In [1]: import numpy as np

In [2]: import numpy.linalg as la

In [3]: np.set_printoptions(suppress=True, linewidth=200)

In [4]: X = np.load("run14.npy")

In [5]: X.round(2)
Out[5]: 
array([[-0.42, -2.96,  0.3 ],
       [ 0.15, -1.83, -2.37],
       [ 0.18, -1.72, -2.45],
       [ 0.48,  2.85, -0.79],
       [-0.25,  1.4 ,  2.64],
       [-0.56, -2.49,  1.58],
       [ 0.05,  2.51,  1.64],
       [-0.59, -2.06,  2.1 ],
       [ 0.6 ,  1.99, -2.16],
       [-0.59, -1.48,  2.54],
       [-0.06,  2.18,  2.06],
       [-0.59, -1.5 ,  2.53],
       [ 0.01,  2.41,  1.79],
       [-0.41, -2.96,  0.28],
       [-0.38, -2.98,  0.05],
       [-0.52, -0.36,  2.93],
       [-0.46,  0.09,  2.96],
       [-0.57, -0.97,  2.78],
       [-0.38, -2.98,  0.02],
       [-0.32,  1.03,  2.8 ],
       [ 0.51,  2.77, -1.02],
       [-0.19, -2.82, -1.02],
       [ 0.11,  2.65,  1.39],
       [ 0.13,  2.71,  1.28],
       [-0.6 , -1.69,  2.4 ],
       [ 0.58,  1.18, -2.7 ]])

In [6]: dist = la.norm(X[:, None] - X[None], axis=-1)

In [7]: dist[9].round(6).argsort(kind="stable")[:4]
Out[7]: array([ 9, 11, 24, 17])

In [8]: print(np.unravel_index(dist.round(6).argmax(), dist.shape))
(np.int64(7), np.int64(8))

In [9]: np.round(la.norm(X, axis=1), 2)
Out[9]: array([3., 3., 3., 3., 3., 3., 3., 3., 3., 3., 3., 3., 3., 3., 3., 3., 3., 3., 3., 3., 3., 3., 3., 3., 3., 3.])

In [10]: print((dist + 1e9 * np.eye(26)).round(6).argmin(axis=1))
[13  2  1 20 19  7 12 24 25 11 12  9  6  0 18 16 15  9 14  4  3 18 23 22 11  8]

In [11]: print(np.flatnonzero(dist[9] < dist.mean() / 2))
[ 5  7  9 11 15 16 17 24]

In [12]: dist[:5, :5].round(2)
Out[12]: 
array([[0.  , 2.96, 3.08, 5.98, 4.94],
       [2.96, 0.  , 0.14, 4.95, 5.98],
       [3.08, 0.14, 0.  , 4.88, 5.99],
       [5.98, 4.95, 4.88, 0.  , 3.8 ],
       [4.94, 5.98, 5.99, 3.8 , 0.  ]])

In [13]: print(la.matrix_rank(dist ** 2))
3

In [14]: dist.shape
Out[14]: (26, 26)

In [15]: F = np.loadtxt("data.csv", delimiter=",")

In [16]: F
Out[16]: 
array([[-0.5, -0.3, 20. ,  0.3],
       [ 0. ,  0.7, -6. ,  0.1],
       [ 0.9,  0. , 26. , -1.2],
       [-1.2, -2.5, 12. , -1.4],
       [ 0.4,  0.8, -8. , -0.5]])

In [17]: # column 2 is much longer than the rest

In [18]: vec = np.array([4, -2, -9, 9])

In [19]: target = F @ vec

In [20]: coef, lr = np.zeros(4), 1 / la.norm(F, 2) ** 2

In [21]: for i in range(200):
    ...:     coef -= lr * F.T @ (F @ coef - target)
    ...:     if i % 50 == 0: print(i, round(la.norm(F @ coef - target), 2))
    ...: 
0 12.24
50 10.64
100 9.42
150 8.47

In [22]: print(coef.round(2))
[ 0.18  1.51 -9.08  2.52]

In [23]: proj = F @ la.solve(F.T @ F, F.T)

In [24]: print(round(float(np.trace(proj)), 2))
4.0

In [25]: np.round(np.diag(proj), 2)
Out[25]: array([0.92, 0.45, 0.97, 1.  , 0.65])

In [26]: other = np.c_[F[:, :1] @ np.array([[-3]]), np.array([0, -2, 2, 1, -2])]

In [27]: other.round(2)
Out[27]: 
array([[ 1.5,  0. ],
       [ 0. , -2. ],
       [-2.7,  2. ],
       [ 3.6,  1. ],
       [-1.2, -2. ]])

In [28]: la.matrix_rank(other)
Out[28]: np.int64(2)

In [29]: np.round(la.lstsq(F, other[:, 0])[0], 2) + 0
Out[29]: array([-3.,  0.,  0.,  0.])

In [30]: np.round(la.norm(other - F @ la.lstsq(F, other)[0], axis=0), 2) + 0
Out[30]: array([0. , 0.1])

In [31]: vec = np.array([-3, 2, -3, 2])

In [32]: np.round(F @ (2 * vec), 2)
Out[32]: array([-117. ,   39.2, -166.2,  -80.4,   46.8])

In [33]: np.round(F @ vec, 2)
Out[33]: array([-58.5,  19.6, -83.1, -40.2,  23.4])

In [34]: np.round(np.einsum("ij,j->i", F, vec), 2)
Out[34]: array([-58.5,  19.6, -83.1, -40.2,  23.4])

In [35]: F @ np.ones(4)
Out[35]: array([19.5, -5.2, 25.7,  6.9, -7.3])

In [36]: np.round((F * vec).sum(axis=1), 2)
Out[36]: array([-58.5,  19.6, -83.1, -40.2,  23.4])

In [37]: (F @ vec).argmax()
Out[37]: np.int64(4)

In [38]: rng = np.random.default_rng(297)

In [39]: other = F + rng.integers(-2, 3, (5, 1)) @ rng.integers(-2, 3, (1, 4))

In [40]: other.round(2)
Out[40]: 
array([[ 1.5, -2.3, 22. ,  4.3],
       [ 2. , -1.3, -4. ,  4.1],
       [-0.1,  1. , 25. , -3.2],
       [-0.2, -3.5, 13. ,  0.6],
       [-0.6,  1.8, -9. , -2.5]])

In [41]: np.round(other - F, 2)
Out[41]: 
array([[ 2., -2.,  2.,  4.],
       [ 2., -2.,  2.,  4.],
       [-1.,  1., -1., -2.],
       [ 1., -1.,  1.,  2.],
       [-1.,  1., -1., -2.]])

In [42]: mat = -1 * np.eye(4) + np.eye(4, k=1)

In [43]: mat
Out[43]: 
array([[-1.,  1.,  0.,  0.],
       [ 0., -1.,  1.,  0.],
       [ 0.,  0., -1.,  1.],
       [ 0.,  0.,  0., -1.]])

In [44]: other = np.array([[1, 3, 4], [4, 4, 3]])

In [45]: basis = np.kron(other, mat)

In [46]: la.matrix_rank(basis)
Out[46]: np.int64(8)

In [47]: data = np.array([[0, 0, 6, 2], [0, 0, -2, -4], [-15, -5, -9, -3], [5, 10, 3, 6]])

In [48]: proj = np.triu(np.array([[3, 5, 6, 4], [3, 5, 0, 5], [1, 5, 2, 8], [2, 2, 5, 0]]), 1) + np.eye(4)

In [49]: other = proj @ data @ la.inv(proj)

In [50]: print(np.round(la.det(other), 2))
2500.0

In [51]: other
Out[51]: 
array([[  -70.,   360.,   374., -4524.],
       [   25.,   -75.,  -137.,  1397.],
       [   25.,   -50.,  -135.,  1275.],
       [    5.,   -15.,   -27.,   277.]])

In [52]: np.trace(other), np.trace(data)
Out[52]: (np.float64(-3.0), np.int64(-3))

In [53]: la.matrix_rank(other)
Out[53]: np.int64(4)

In [54]: A = np.array([[1, 1, 0], [1, -5, -6]])

In [55]: f, g = A[0], A[1]

In [56]: print(f @ f)
2

In [57]: pr = (f @ g) / (f @ f) * f

In [58]: pr
Out[58]: array([-2., -2., -0.])

In [59]: other = np.array([[2, -2, 1], [-3, -2, 3], [-3, 3, -2]])

In [60]: np.vstack([A, other.T]).shape
Out[60]: (5, 3)

In [61]: np.einsum("ik,kj->ij", A, other)
Out[61]: 
array([[ -1,  -4,   4],
       [ 35, -10,  -2]])

In [62]: np.einsum("ik,kj->ji", A, other)
Out[62]: 
array([[ -1,  35],
       [ -4, -10],
       [  4,  -2]])

In [63]: np.round(la.norm(A, axis=1), 2)
Out[63]: array([1.41, 7.87])

In [64]: np.round(la.norm(A[0], 1), 2), round(la.norm(A[0], np.inf), 2)
Out[64]: (np.float64(2.0), np.float64(1.0))

In [65]: print(np.round(la.norm(A, 1), 2), round(float(la.norm(A, np.inf)), 2))
6.0 12.0

In [66]: round(la.norm(A, 2), 2)
Out[66]: np.float64(7.89)

In [67]: round(la.norm(A[0] - A[1]), 2)
Out[67]: np.float64(8.49)

In [68]: np.round(la.norm(A) ** 2 / la.norm(A, 2) ** 2, 2)
Out[68]: np.float64(1.03)

In [69]: arr = np.loadtxt("dump.csv", delimiter=",")

In [70]: print(arr)
[[ 0.  0. -5.]
 [ 0.  0.  0.]
 [ 0.  0.  0.]]

In [71]: W1 = np.array([[-3, 3], [-1, -2], [0, 1]])

In [72]: coef = np.array([2, 0])

In [73]: hid = np.maximum(arr @ W1 + coef, 0)

In [74]: (hid > 0).mean(axis=0)
Out[74]: array([1., 0.])

In [75]: hid
Out[75]: 
array([[2., 0.],
       [2., 0.],
       [2., 0.]])

In [76]: la.matrix_rank(hid)
Out[76]: np.int64(1)

In [77]: basis = np.array([[-2, -1], [0, 0]])

In [78]: hid @ basis
Out[78]: 
array([[-4., -2.],
       [-4., -2.],
       [-4., -2.]])

In [79]: W1 @ basis
Out[79]: 
array([[6, 3],
       [2, 1],
       [0, 0]])

In [80]: left, s, VT = la.svd(arr)

In [81]: s
Out[81]: array([ 5.,  0., -0.])

In [82]: other = left[:, :1] @ np.diag(s[:1]) @ VT[:1]

In [83]: other
Out[83]: 
array([[ 0.,  0., -5.],
       [ 0.,  0.,  0.],
       [ 0.,  0.,  0.]])

In [84]: np.round(la.norm(arr - other, 2), 2), s[1]
Out[84]: (np.float64(0.0), np.float64(0.0))

In [85]: print(np.abs(np.diag(la.qr(arr)[1])) > 1e-9)
[False False False]

In [86]: np.round(np.trace(la.pinv(arr) @ arr), 2)
Out[86]: np.float64(1.0)

In [87]: np.round(arr @ la.pinv(arr) @ arr, 2)
Out[87]: 
array([[ 0.,  0., -5.],
       [ 0.,  0.,  0.],
       [ 0.,  0.,  0.]])

In [88]: np.allclose(arr @ arr.T, arr.T @ arr)
Out[88]: False

In [89]: (arr + arr.T) / 2
Out[89]: 
array([[ 0. ,  0. , -2.5],
       [ 0. ,  0. ,  0. ],
       [-2.5,  0. ,  0. ]])

In [90]: np.allclose(arr, arr.T)
Out[90]: False

In [91]: np.round(la.matrix_power(arr, 4), 2)
Out[91]: 
array([[0., 0., 0.],
       [0., 0., 0.],
       [0., 0., 0.]])

In [92]: round(float(la.det(arr)), 2)
Out[92]: 0.0

In [93]: np.round(np.abs(la.eigvals(arr)).max(), 2)
Out[93]: np.float64(0.0)

In [94]: rk = la.matrix_rank(arr)

In [95]: rk
Out[95]: np.int64(1)

In [96]: ns = la.svd(arr)[2][rk:].T

In [97]: [int(la.matrix_rank(arr[:i])) for i in range(1, len(arr) + 1)]
Out[97]: [1, 1, 1]

In [98]: print(la.matrix_rank(arr.T @ arr), la.matrix_rank(arr @ arr.T))
1 1

In [99]: [int(la.matrix_rank(np.delete(arr, i, axis=0))) for i in range(3)]
Out[99]: [0, 1, 1]

In [100]: M = np.load("a.npy")

In [101]: M
Out[101]: 
array([[2, 0, 0, 0],
       [0, 2, 0, 0],
       [0, 0, 4, 0],
       [0, 0, 0, 6]])

In [102]: q, V = la.qr(M[:, :3])[0], la.qr(M[:, 3:])[0]

In [103]: s = la.svd(q.T @ V, compute_uv=False)

In [104]: print((s > 0.9).sum())
0

In [105]: round(float(la.norm(q @ q.T - V @ V.T, 2)), 2)
Out[105]: 1.0

In [106]: s
Out[106]: array([0.])

In [107]: np.degrees(np.arccos(s.clip(0, 1)))
Out[107]: array([90.])

In [108]: q = M.astype(float).copy()

In [109]: for j in range(4):
     ...:     q[:, j] -= q[:, :j] @ (q[:, :j].T @ q[:, j])
     ...:     q[:, j] /= la.norm(q[:, j])
     ...: 

In [110]: q.T @ q
Out[110]: 
array([[1., 0., 0., 0.],
       [0., 1., 0., 0.],
       [0., 0., 1., 0.],
       [0., 0., 0., 1.]])

In [111]: q
Out[111]: 
array([[1., 0., 0., 0.],
       [0., 1., 0., 0.],
       [0., 0., 1., 0.],
       [0., 0., 0., 1.]])

In [112]: other = M / np.sqrt((M ** 2).mean(axis=1, keepdims=True))

In [113]: la.matrix_rank(M - M.mean(axis=1, keepdims=True))
Out[113]: np.int64(3)

In [114]: np.round(la.norm(other, axis=1), 2)
Out[114]: array([2., 2., 2., 2.])

In [115]: np.unravel_index(np.abs(M).argmax(), M.shape)
Out[115]: (np.int64(3), np.int64(3))

In [116]: print(la.matrix_rank(M))
4

In [117]: np.zeros(4, 4)
Traceback (most recent call last):
  Cell In[117], line 1
    np.zeros(4, 4)
TypeError: Cannot interpret '4' as a data type


In [118]: M.sum(axis=0)
Out[118]: array([2, 2, 4, 6])

In [119]: la.rank(M)
Traceback (most recent call last):
  Cell In[119], line 1
    la.rank(M)
AttributeError: module 'numpy.linalg' has no attribute 'rank'


In [120]: np.round(la.svd(M, compute_uv=False), 2)
Out[120]: array([6., 4., 2., 2.])

In [121]: print(np.round(np.sort(la.eigvals(M).real), 2))
[2. 2. 4. 6.]

In [122]: (la.matrix_power((M != 0) + (M.T != 0) + np.eye(4), 4) > 0).astype(int)
Out[122]: 
array([[1, 0, 0, 0],
       [0, 1, 0, 0],
       [0, 0, 1, 0],
       [0, 0, 0, 1]])

In [123]: E = np.loadtxt("layer16.csv", delimiter=",")

In [124]: E.round(2)
Out[124]: 
array([[ 0.97,  0.  ,  0.  ,  0.26,  0.  ],
       [ 0.  ,  1.  ,  0.  ,  0.  ,  0.  ],
       [ 0.  ,  0.  ,  1.  ,  0.  ,  0.  ],
       [-0.26,  0.  ,  0.  ,  0.97,  0.  ],
       [ 0.  ,  0.  ,  0.  ,  0.  ,  1.  ]])

In [125]: # columns are unit length and at right angles

In [126]: vec = np.array([0, 2, -3, 2, -2])

In [127]: print(np.round(E.T @ (E @ vec), 2) + 0)
[ 0.  2. -3.  2. -2.]

In [128]: round(float(la.det(E)), 2)
Out[128]: 1.0

In [129]: np.round(np.abs(la.eigvals(E)), 2)
Out[129]: array([1., 1., 1., 1., 1.])

In [130]: print(round(float(la.norm(vec)), 2), round(la.norm(E @ vec), 2))
4.58 4.58

In [131]: np.round(la.inv(E), 2)
Out[131]: 
array([[ 0.97,  0.  ,  0.  , -0.26,  0.  ],
       [ 0.  ,  1.  ,  0.  ,  0.  ,  0.  ],
       [ 0.  ,  0.  ,  1.  ,  0.  ,  0.  ],
       [ 0.26,  0.  ,  0.  ,  0.97,  0.  ],
       [ 0.  ,  0.  ,  0.  ,  0.  ,  1.  ]])
